% python3 -q
>>> import numpy as np
>>> import numpy.linalg as la
>>> np.set_printoptions(suppress=True, linewidth=200)
>>> def rd(a):
...     return np.round(a, 2) + 0
... 
>>> W0 = np.load("block15.npy")
>>> rd(W0)
array([[ 0.34, -0.17, -0.41, -0.79, -0.26],
       [ 0.42,  0.08,  0.82, -0.15, -0.33],
       [-0.59, -0.59,  0.14, -0.02, -0.53],
       [ 0.42,  0.01, -0.36,  0.56, -0.61],
       [-0.42,  0.78, -0.06, -0.19, -0.41]])
>>> O, vecs = la.qr(W0[:, :2])[0], la.qr(W0[:, 2:])[0]
>>> sv = la.svd(O.T @ vecs, compute_uv=False)
>>> (sv > 0.9).sum()
np.int64(0)
>>> rd(la.norm(O @ O.T - vecs @ vecs.T, 2))
np.float64(1.0)
>>> rd(np.degrees(np.arccos(sv.clip(0, 1))))
array([90., 90.])
>>> x = np.array([4, 2, 3, 5, 5])
>>> 5 - la.matrix_rank(W0 - np.eye(5), tol=1e-8)
np.int64(0)
>>> rd(np.abs(la.eigvals(W0)))
array([1., 1., 1., 1., 1.])
>>> r0 = np.array([0, -2, -2])
>>> rd(np.polyval(r0, W0[1]))
array([-2.85, -2.16, -3.65, -1.69, -1.33])
>>> rd(np.cross(W0[1, :3], W0[0, :3]))
array([ 0.11,  0.45, -0.1 ])
>>> W1 = np.array([[4, 1, 5, 4, 1],
...     [3, 0, 2, 1, 4],
...     [2, 0, 3, 5, 3],
...     [1, 5, 5, 4, 5],
...     [4, 0, 2, 4, 2]])
>>> c = np.array([5, 2, 1, 4, 5])
>>> hid = np.maximum(W0 @ W1 + c, 0)
>>> la.matrix_rank(hid)
np.int64(5)
>>> (hid > 0).mean(axis=0)
array([0.8, 0.8, 0.4, 0.6, 0.8])
>>> C = np.array([[7, -9, -6], [-6, -3, 3], [6, 0, 8], [6, -3, -6], [7, -4, -1]])
>>> (hid @ C).round(6).argmax(axis=1)
array([0, 0, 2, 0, 0])
>>> M = np.load("data.npy")
>>> M
array([[34, 13, 18, 23, 34],
       [13, 10,  3,  8, 16],
       [18,  3, 13, 12, 16],
       [23,  8, 12, 17, 22],
       [34, 16, 16, 22, 36]])
>>> proj = np.triu(np.array([[1, 6, -1, 2, 3],
...     [3, 1, -9, 4, -5],
...     [-3, -3, 8, -5, 9],
...     [9, -4, 2, 3, 3],
...     [-6, 2, -2, -4, -4]]), 1) + np.eye(5)
>>> A2 = proj @ M @ la.inv(proj)
>>> la.matrix_rank(A2)
np.int64(3)
